$ ipython --no-banner

In [1]: import numpy as np

In [2]: np.set_printoptions(precision=2, suppress=True, linewidth=160)

In [3]: F = np.load("case0.npy")

In [4]: F
Out[4]: 
array([[ 0.,  0.,  0.,  0.,  0.,  0.,  0.,  0.,  3.,  0.],
       [ 0.,  0.,  0.,  0.,  0.,  0.,  0.,  0.,  5.,  0.],
       [ 0.,  0.,  0.,  0.,  0.,  0.,  0.,  0., -5., -5.],
       [ 0.,  0.,  0.,  0.,  0.,  0.,  0.,  0.,  1.,  5.],
       [ 0.,  0.,  0.,  0.,  0.,  0.,  0.,  0.,  0., -2.],
       [ 0.,  0.,  0.,  0.,  0.,  0.,  0.,  0., -5., -3.],
       [ 0.,  0.,  0.,  0.,  0.,  0.,  0.,  0., -2., -5.],
       [ 0.,  0.,  0.,  0.,  0.,  0.,  0.,  0.,  3.,  3.],
       [ 3.,  5., -5.,  1.,  0., -5., -2.,  3.,  0.,  0.],
       [ 0.,  0., -5.,  5., -2., -3., -5.,  3.,  0.,  0.]])

In [5]: r = np.linalg.matrix_rank(F)

In [6]: r
Out[6]: np.int64(4)

In [7]: null = np.linalg.svd(F)[2][r:].T

In [8]: [int(np.linalg.matrix_rank(F[:, :j + 1])) for j in range(10)]
Out[8]: [1, 1, 2, 2, 2, 2, 2, 2, 3, 4]

In [9]: [int(np.linalg.matrix_rank(np.delete(F, i, axis=0))) for i in range(10)]
Out[9]: [4, 4, 4, 4, 4, 4, 4, 4, 3, 3]

In [10]: [int(np.linalg.matrix_rank(F[:i])) for i in range(1, len(F) + 1)]
Out[10]: [1, 1, 2, 2, 2, 2, 2, 2, 3, 4]

In [11]: np.allclose(F @ null, 0)
Out[11]: True

In [12]: np.linalg.matrix_rank(F.T @ F), np.linalg.matrix_rank(F @ F.T)
Out[12]: (np.int64(4), np.int64(4))

In [13]: left, s, Vt = np.linalg.svd(F)

In [14]: s.round(2) + 0
Out[14]: array([12.71, 12.71,  5.79,  5.79,  0.  ,  0.  ,  0.  ,  0.  ,  0.  ,  0.  ])

In [15]: np.argmax(s[:-1] / (s[1:] + 1e-6)) + 1
Out[15]: np.int64(4)

In [16]: other = left[:, :4] @ np.diag(s[:4]) @ Vt[:4]

In [17]: round(float(np.abs(F - other).max()), 2)
Out[17]: 0.0

In [18]: other.round(2) + 0
Out[18]: 
array([[ 0.,  0.,  0.,  0.,  0.,  0.,  0.,  0.,  3.,  0.],
       [ 0.,  0.,  0.,  0.,  0.,  0.,  0.,  0.,  5.,  0.],
       [ 0.,  0.,  0.,  0.,  0.,  0.,  0.,  0., -5., -5.],
       [ 0.,  0.,  0.,  0.,  0.,  0.,  0.,  0.,  1.,  5.],
       [ 0.,  0.,  0.,  0.,  0.,  0.,  0.,  0.,  0., -2.],
       [ 0.,  0.,  0.,  0.,  0.,  0.,  0.,  0., -5., -3.],
       [ 0.,  0.,  0.,  0.,  0.,  0.,  0.,  0., -2., -5.],
       [ 0.,  0.,  0.,  0.,  0.,  0.,  0.,  0.,  3.,  3.],
       [ 3.,  5., -5.,  1.,  0., -5., -2.,  3.,  0.,  0.],
       [ 0.,  0., -5.,  5., -2., -3., -5.,  3.,  0.,  0.]])

In [19]: np.linalg.matrix_rank(other)
Out[19]: np.int64(4)
